% python3 -q
>>> import numpy as np
>>> import numpy.linalg as la
>>> np.set_printoptions(suppress=True, linewidth=100)
>>> def rd(a):
...     return np.round(a, 3) + 0
... 
>>> X = np.load("arr.npy")
>>> X
array([[ 4,  4,  3,  0,  3,  0],
       [ 2,  2,  1, -2,  1, -2],
       [ 3,  3,  2, -1,  2, -1]])
>>> # column 1 repeats column 0
>>> U, sig, VT = la.svd(X)
>>> np.argmax(sig[:-1] / (sig[1:] + 1e-6)) + 1
np.int64(2)
>>> rd(sig)
array([9.433, 2.648, 0.   ])
>>> M2 = U[:, :2] @ np.diag(sig[:2]) @ VT[:2]
>>> rd(la.norm(X - M2, 2)), rd(sig[2])
(np.float64(0.0), np.float64(0.0))
>>> rd(la.norm(X - M2) / la.norm(X))
np.float64(0.0)
>>> rd(M2)
array([[ 4.,  4.,  3.,  0.,  3.,  0.],
       [ 2.,  2.,  1., -2.,  1., -2.],
       [ 3.,  3.,  2., -1.,  2., -1.]])
>>> la.matrix_rank(X, rtol=0.05)
np.int64(2)
>>> print(np.unique(X.round(6), axis=0).shape)
(3, 6)
>>> r0 = np.array([-2, -4, -3, -5, 5, -3])
>>> g = np.array([-2, -3, 0, 1])
>>> arr = r0[:, None] + g[None, :]
>>> arr
array([[-4, -5, -2, -1],
       [-6, -7, -4, -3],
       [-5, -6, -3, -2],
       [-7, -8, -5, -4],
       [ 3,  2,  5,  6],
       [-5, -6, -3, -2]])
>>> # row 5 repeats row 2
>>> U, sig, VT = la.svd(arr)
>>> vecs = VT[:(sig > 1e-8).sum()]
>>> rng = np.random.default_rng(5792)
>>> x0 = arr[0] + -3 * arr[4] + rng.integers(2) * np.eye(4)[2]
>>> x0
array([-13., -11., -16., -19.])
>>> rd(vecs.T @ vecs)
array([[ 0.35,  0.45,  0.15,  0.05],
       [ 0.45,  0.65,  0.05, -0.15],
       [ 0.15,  0.05,  0.35,  0.45],
       [ 0.05, -0.15,  0.45,  0.65]])
>>> rd(la.norm(x0 - vecs.T @ vecs @ x0))
np.float64(0.806)
>>> r0 = np.array([0, 3, 1])
>>> print(np.polyval(r0, arr[3]))
[-20 -23 -14 -11]
>>> print(np.convolve(arr[3], r0))
[  0 -21 -31 -23 -17  -4]
>>> np.array([np.convolve(row, r0, "same") for row in arr])
array([[-12, -19, -11,  -5],
       [-18, -27, -19, -13],
       [-15, -23, -15,  -9],
       [-21, -31, -23, -17],
       [  9,   9,  17,  23],
       [-15, -23, -15,  -9]])
>>> W0 = np.array([[-1, 0, 1, 2, 3, 4], [5, 6, 7, 8, 9, 10], [11, 12, 13, 14, 15, 16]])
>>> W0
array([[-1,  0,  1,  2,  3,  4],
       [ 5,  6,  7,  8,  9, 10],
       [11, 12, 13, 14, 15, 16]])
>>> print(la.norm(W0, axis=1).argmax())
2
>>> rd(la.norm(W0, "nuc"))
np.float64(42.405)
>>> print(rd(la.norm(W0, axis=0)))
[12.124 13.416 14.799 16.248 17.748 19.287]
>>> rd(la.norm(W0, 2))
np.float64(38.493)
>>> rd(la.norm(W0, 1)), rd(la.norm(W0, np.inf))
(np.float64(30.0), np.float64(81.0))
>>> print(rd(la.norm(W0[1], 1)), rd(la.norm(W0[1], np.inf)))
45.0 10.0
>>> M2 = W0 / np.sqrt((W0 ** 2).mean(axis=1, keepdims=True))
>>> print(la.matrix_rank(M2) == la.matrix_rank(W0))
True
>>> W0 - W0.mean(axis=1, keepdims=True)
array([[-2.5, -1.5, -0.5,  0.5,  1.5,  2.5],
       [-2.5, -1.5, -0.5,  0.5,  1.5,  2.5],
       [-2.5, -1.5, -0.5,  0.5,  1.5,  2.5]])
>>> rd(np.trace(la.pinv(W0) @ W0))
np.float64(2.0)
>>> np.allclose(W0[:-1].T @ la.lstsq(W0[:-1].T, W0[-1])[0], W0[-1])
True
>>> data = np.array([[4, -3, 0, 0], [-5, 0, 0, 0], [0, 0, 4, -3], [0, 0, -5, 0]])
>>> data
array([[ 4, -3,  0,  0],
       [-5,  0,  0,  0],
       [ 0,  0,  4, -3],
       [ 0,  0, -5,  0]])
>>> M2 = np.array([[2, -2, 2], [-1, -2, -1], [3, 2, 0], [2, -3, 1]])
>>> np.einsum("ij->j", arr)
array([-24, -30, -12,  -6])
>>> np.einsum("ij,ij->i", arr, arr)
array([ 46, 110,  74, 154,  74,  74])
>>> labels = rng.permutation(4)
>>> print(labels)
[3 1 0 2]
>>> M2 = data[labels][:, labels]
>>> print(np.trace(M2))
8
>>> M2
array([[ 0,  0,  0, -5],
       [ 0,  0, -5,  0],
       [ 0, -3,  4,  0],
       [-3,  0,  0,  4]])
>>> np.allclose(M2, data)
False
>>> np.diag(M2)
array([0, 0, 4, 4])
>>> M2 = W0[0, 0] * W0[1:] - np.outer(W0[1:, 0], W0[0])
>>> M2
array([[  0,  -6, -12, -18, -24, -30],
       [  0, -12, -24, -36, -48, -60]])
>>> np.flatnonzero(~M2.round(6).any(axis=1))
array([], dtype=int64)
>>> print(la.matrix_rank(M2), la.matrix_rank(W0))
1 2
>>> W0[:, 0] / W0[0, 0]
array([  1.,  -5., -11.])
>>> M2 = data + rng.integers(-2, 3, (4, 2)) @ rng.integers(-2, 3, (2, 4))
>>> M2
array([[  9,  -1,  -6,   0],
       [ -9,  -4,   4,  -2],
       [ -4,   2,  10,   0],
       [  6,   0, -13,  -2]])
>>> rd(la.svd(M2 - data, compute_uv=False))
array([15.818,  5.983,  0.   ,  0.   ])
>>> la.matrix_rank(M2 - data, tol=1e-8)
np.int64(2)
